In [1]: import numpy as np

In [2]: np.set_printoptions(suppress=True, linewidth=160)

In [3]: K = np.loadtxt("w.csv", delimiter=",")

In [4]: K
Out[4]: 
array([[-3.36,  9.29,  1.54],
       [ 3.42,  7.52,  5.64],
       [ 4.04, -1.41, -9.04],
       [ 0.06,  3.96,  9.18],
       [-2.28,  8.96,  3.81],
       [-1.24,  9.09,  3.97],
       [ 0.78,  5.52, -8.3 ],
       [-6.68,  2.55, -6.99],
       [-7.18, -6.68, -1.96],
       [-3.36, -2.47, -9.09],
       [-3.19,  5.14, -7.96],
       [-7.15,  5.3 , -4.57],
       [-2.17,  9.76,  0.25],
       [ 5.5 , -0.65,  8.32],
       [ 2.98, -7.98,  5.24],
       [ 5.49,  5.25, -6.51],
       [-3.52, -6.78, -6.46],
       [ 9.58,  0.62,  2.79],
       [ 7.48, -3.28, -5.77],
       [ 9.77, -1.14, -1.79],
       [ 3.77,  8.33,  4.04],
       [ 5.42,  7.91,  2.85],
       [-5.67, -5.11,  6.46],
       [-4.74, -7.14,  5.15]])

In [5]: O, Rm = np.linalg.qr(K)

In [6]: np.round(np.abs(np.diag(Rm)), 2)
Out[6]: array([25.36, 30.25, 28.66])

In [7]: Rm.round(2)
Out[7]: 
array([[ 25.36,   2.29,   3.59],
       [  0.  , -30.25,  -1.6 ],
       [  0.  ,   0.  ,  28.66]])

In [8]: np.allclose(Rm.T @ Rm, K.T @ K)
Out[8]: True

In [9]: np.round(Rm @ Rm, 2)
Out[9]: 
array([[643.17, -11.19, 190.13],
       [  0.  , 914.77,   2.55],
       [  0.  ,   0.  , 821.3 ]])

In [10]: [int(np.linalg.matrix_rank(np.linalg.matrix_power(Rm, p))) for p in range(1, 4)]
Out[10]: [3, 3, 3]

In [11]: cen = K - K.mean(axis=1)
ValueError: operands could not be broadcast together with shapes (24,3) (24,) 


In [12]: cen = K - K.mean(axis=0)

In [13]: U, sigma, vt = np.linalg.svd(cen, full_matrices=False)

In [14]: np.linalg.matrix_rank(cen)
Out[14]: np.int64(3)

In [15]: np.round(np.abs(vt[-1]), 2)
Out[15]: array([0.93, 0.06, 0.36])

In [16]: (np.sign(U[:, 0]) == np.sign(U[0, 0])).astype(int)
Out[16]: array([1, 1, 0, 1, 1, 1, 0, 0, 0, 0, 0, 0, 1, 1, 0, 0, 0, 1, 0, 1, 1, 1, 0, 0])

In [17]: np.abs(U[:, 0]).argmax()
Out[17]: np.int64(16)

In [18]: sigma.round(2)
Out[18]: array([30.64, 27.63, 24.53])

In [19]: round((sigma ** 2).sum() ** 2 / (sigma ** 4).sum(), 2)
Out[19]: np.float64(2.91)
